>>> import numpy as np
>>> import numpy.linalg as la
>>> np.set_printoptions(precision=1, suppress=True, linewidth=120, legacy="1.25")
>>> rd = lambda a: np.round(a, 1) + 0
>>> E = np.load("layer13.npy")
>>> E
array([[0, 1, 0],
       [1, 0, 0],
       [0, 0, 1]])
>>> vec = np.array([-2, 1, -2])
>>> rd(la.norm(vec)), rd(la.norm(E @ vec))
(3.0, 3.0)
>>> 3 - la.matrix_rank(E - np.eye(3), tol=1e-8)
2
>>> rd(np.sort(np.abs(np.degrees(np.angle(la.eigvals(E))))))
array([  0.,   0., 180.])
>>> [p for p in range(1, 25) if np.allclose(la.matrix_power(E, p), np.eye(3))]
[2, 4, 6, 8, 10, 12, 14, 16, 18, 20, 22, 24]
>>> U, s, vt = la.svd(E, full_matrices=False)
>>> s / s[0]
array([1., 1., 1.])
>>> s
array([1., 1., 1.])
>>> U.T @ E @ vt.T
array([[1., 0., 0.],
       [0., 1., 0.],
       [0., 0., 1.]])
>>> (s > 1e-8).sum()
3
>>> A = np.loadtxt("out6.csv", delimiter=",")
>>> rd(A)
array([[ 0. ,  0.7,  0. ,  0.1, -0.2, -0.5, -0.5,  0. ],
       [-0.2, -0.1,  0.3,  0.1,  0.4, -0.1, -0.1,  0.8],
       [ 0.7, -0.2, -0.1, -0.1, -0.3,  0.2, -0.4,  0.3],
       [ 0.2,  0. ,  0.4, -0.3, -0.4, -0.4,  0.6,  0.2],
       [-0.3, -0.5,  0.5, -0.2, -0.3, -0.1, -0.5, -0.2],
       [ 0.4,  0.3,  0.6,  0. ,  0.5,  0.1, -0.1, -0.3],
       [ 0.1, -0.2, -0.3, -0.7,  0.5, -0.4, -0.1, -0.1],
       [-0.3,  0.4,  0. , -0.6, -0.1,  0.6, -0.1,  0.2]])
>>> vec = np.array([-1, 2, -3, 0, 1, 1, -4, -2])
>>> rd(la.norm(vec)), rd(la.norm(A @ vec))
(6.0, 6.0)
